$ ipython --no-banner

In [1]: import numpy as np

In [2]: np.set_printoptions(precision=2, suppress=True, linewidth=160)

In [3]: W0 = np.loadtxt("sample18.csv", delimiter=",")

In [4]: print(W0)
[[  6.39   7.31  -2.1   -1.03   4.69  -3.82]
 [  4.9    8.86  -5.3   -1.56   0.81  -3.67]
 [  0.92   1.32  -0.01  -6.15   3.25  -5.4 ]
 [  2.01   2.06   0.12  -5.25   4.04  -5.17]
 [  5.76  12.31  -8.59  -0.06  -1.69  -2.96]
 [  0.73  -1.91   3.64  -7.15   6.51  -6.01]
 [  7.23  12.26  -7.19   0.85   0.5   -2.84]
 [  7.46  14.13  -9.19   1.51  -1.2   -2.48]
 [  2.03   3.38  -1.42  -4.87   2.63  -4.93]
 [  5.37   8.46  -4.39  -1.37   1.94  -3.7 ]
 [  1.65   9.5   -9.    -3.45  -4.6   -3.85]
 [ -3.2   -3.41   1.86 -10.06   2.44  -6.64]
 [  5.17  10.77  -7.3   -0.87  -0.86  -3.3 ]
 [ -0.9   -1.1    1.21  -7.96   3.26  -6.01]
 [  2.84   1.16   1.93  -4.97   6.23  -5.26]
 [  0.44  -0.72   1.97  -7.01   4.78  -5.82]
 [  1.68   2.17  -0.31  -5.43   3.44  -5.18]
 [  3.66   3.67  -0.27  -3.76   4.69  -4.73]
 [  4.91   9.2   -5.68  -1.46   0.46  -3.61]
 [  2.75   6.55  -4.52  -3.55   0.22  -4.29]
 [ -2.33  -5.31   4.89 -10.02   5.77  -6.9 ]
 [  5.94   5.95  -0.9   -1.69   5.52  -4.11]
 [  8.78  11.1   -4.42   1.52   4.02  -2.91]
 [ -0.14  -1.19   2.    -7.51   4.45  -5.96]
 [  6.35  12.27  -8.     0.3   -0.78  -2.92]
 [  6.78  13.58  -9.15   0.93  -1.58  -2.64]
 [ -0.12  -2.15   3.17  -7.75   5.54  -6.13]
 [  1.6    1.32   0.62  -5.71   4.25  -5.34]
 [  3.03  -0.57   4.15  -5.32   8.38  -5.56]
 [  5.96  10.75  -6.56  -0.36   0.3   -3.23]
 [  3.11   4.39  -1.64  -3.92   3.09  -4.65]
 [ -3.52  -7.61   6.53 -11.41   6.56  -7.43]
 [  5.21   6.79  -2.57  -1.92   3.53  -4.02]
 [ -3.76  -9.9    9.   -12.18   8.69  -7.87]
 [  5.16  11.99  -8.74  -0.54  -2.2   -3.08]
 [ -4.06 -13.93  13.5  -13.48  12.65  -8.63]]

In [5]: print(np.unique(W0.round(6), axis=0).shape)
(36, 6)

In [6]: print(np.allclose(W0[:-1].T @ np.linalg.lstsq(W0[:-1].T, W0[-1])[0], W0[-1]))
True

In [7]: print(np.abs(np.diag(np.linalg.qr(W0)[1])) > 1e-9)
[ True  True  True False False False]

In [8]: Xc = W0 - W0.mean(axis=0)

In [9]: V = np.linalg.svd(Xc)[2][:3]

In [10]: out = Xc - Xc @ V.T @ V

In [11]: print(np.linalg.norm(out, axis=1).round(6).argmax())
0

In [12]: print(np.diag(V.T @ V))
[0.59 0.97 0.52 0.34 0.56 0.03]

In [13]: print(np.round((Xc @ V.T).std(axis=0), 2) + 0)
[10.61  2.64  0.  ]

In [14]: print(np.round(np.cov(Xc @ V.T, rowvar=False), 2) + 0)
[[115.74   0.     0.  ]
 [  0.     7.15   0.  ]
 [  0.     0.     0.  ]]

In [15]: print(round(float(W0[6] @ W0[20]), 2))
-103.14

In [16]: print(np.round(np.linalg.norm(W0[6] - W0[20]), 2))
26.62

In [17]: print(np.round(np.linalg.norm(W0, 1), 2), np.round(np.linalg.norm(W0, np.inf), 2))
239.07 66.25

In [18]: print(np.linalg.norm(W0, axis=1).argmax())
35

In [19]: print(round(np.linalg.norm(W0) ** 2 / np.linalg.norm(W0, 2) ** 2, 2))
1.69

In [20]: D = np.linalg.norm(W0[:, None] - W0[None], axis=-1)

In [21]: print(D.shape)
(36, 36)

In [22]: print(D[22].round(6).argsort(kind="stable")[:4])
[22  6 29  9]

In [23]: gram = W0.T @ W0

In [24]: print(np.round(np.linalg.svd(W0, compute_uv=False) ** 2, 2) + 0)
[4162.41 2616.24  241.98    0.      0.      0.  ]

In [25]: print(np.allclose(gram, gram.T))
True

In [26]: print((W0 @ W0.T).shape)
(36, 36)

In [27]: print(np.diag(gram))
[ 698.79 2297.73 1134.96 1221.4   768.55  899.2 ]

In [28]: print(round(np.trace(gram), 2), np.round((W0 ** 2).sum(), 2))
7020.63 7020.63

In [29]: M = np.load("data.npy")

In [30]: print(M)
[[ 0.  0.  0.  0.  0.  0.  0.  0.  0.  0.  0.  0.]
 [ 0.  0.  0.  0.  0.  0.  0.  0.  0.  0.  0.  2.]
 [ 0.  0.  0.  0.  0.  0.  0.  0.  0.  0.  0.  1.]
 [ 0.  0.  0.  0.  0.  0.  0.  0.  0.  0.  0.  2.]
 [ 0.  0.  0.  0.  0.  0.  0.  0.  0.  0.  0. -2.]
 [ 0.  0.  0.  0.  0.  0.  0.  0.  0.  0.  0. -1.]
 [ 0.  0.  0.  0.  0.  0.  0.  0.  0.  0.  0. -1.]
 [ 0.  0.  0.  0.  0.  0.  0.  0.  0.  0.  0.  2.]
 [ 0.  0.  0.  0.  0.  0.  0.  0.  0.  0.  0.  0.]
 [ 0.  0.  0.  0.  0.  0.  0.  0.  0.  0.  0.  2.]
 [ 0.  0.  0.  0.  0.  0.  0.  0.  0.  0.  0. -1.]
 [ 0.  2.  1.  2. -2. -1. -1.  2.  0.  2. -1.  0.]]

In [31]: ev, V = np.linalg.eigh(M)

In [32]: x0 = np.array([1, 3, 0, 2, 1, 3, 2, 3, 3, 0, 2, 3])

In [33]: print(V * np.maximum(ev, 0) @ V.T)
[[ 0.    0.    0.    0.    0.    0.    0.    0.    0.    0.    0.    0.  ]
 [ 0.    0.41  0.2   0.41 -0.41 -0.2  -0.2   0.41  0.    0.41 -0.2   1.  ]
 [ 0.    0.2   0.1   0.2  -0.2  -0.1  -0.1   0.2   0.    0.2  -0.1   0.5 ]
 [ 0.    0.41  0.2   0.41 -0.41 -0.2  -0.2   0.41  0.    0.41 -0.2   1.  ]
 [ 0.   -0.41 -0.2  -0.41  0.41  0.2   0.2  -0.41  0.   -0.41  0.2  -1.  ]
 [ 0.   -0.2  -0.1  -0.2   0.2   0.1   0.1  -0.2   0.   -0.2   0.1  -0.5 ]
 [ 0.   -0.2  -0.1  -0.2   0.2   0.1   0.1  -0.2   0.   -0.2   0.1  -0.5 ]
 [ 0.    0.41  0.2   0.41 -0.41 -0.2  -0.2   0.41  0.    0.41 -0.2   1.  ]
 [ 0.    0.    0.    0.    0.    0.    0.    0.    0.    0.    0.    0.  ]
 [ 0.    0.41  0.2   0.41 -0.41 -0.2  -0.2   0.41  0.    0.41 -0.2   1.  ]
 [ 0.   -0.2  -0.1  -0.2   0.2   0.1   0.1  -0.2   0.   -0.2   0.1  -0.5 ]
 [ 0.    1.    0.5   1.   -1.   -0.5  -0.5   1.    0.    1.   -0.5   2.45]]

In [34]: print(np.abs(M).sum(axis=1).max(), round(np.abs(ev).max(), 2))
14.0 4.9

In [35]: print((np.sign(V[:, -1].round(6)) == np.sign(V[0, -1].round(6))).astype(int))
[1 0 0 0 0 0 0 0 1 0 0 0]

In [36]: print(x0 @ M @ x0)
42.0

In [37]: print(np.unique(M.round(6), axis=0).shape)
(6, 12)

In [38]: try:
    ...:     np.linalg.inv(M)
    ...: except np.linalg.LinAlgError as e:
    ...:     print("failed:", e)
    ...: 
failed: Singular matrix

In [39]: print(np.abs(np.diag(np.linalg.qr(M)[1])) > 1e-9)
[False  True False False False False False False False False False  True]

In [40]: print(np.allclose(M[:-1].T @ np.linalg.lstsq(M[:-1].T, M[-1])[0], M[-1]))
False

In [41]: x0 = np.array([1, 2, 3, 5, 5, 4, 4, 3, 0, 2, 1, 0])

In [42]: print(M @ np.ones(12))
[ 0.  2.  1.  2. -2. -1. -1.  2.  0.  2. -1.  4.]

In [43]: print(M @ x0)
[0. 0. 0. 0. 0. 0. 0. 0. 0. 0. 0. 8.]

In [44]: print((M * x0).sum(axis=1))
[0. 0. 0. 0. 0. 0. 0. 0. 0. 0. 0. 8.]
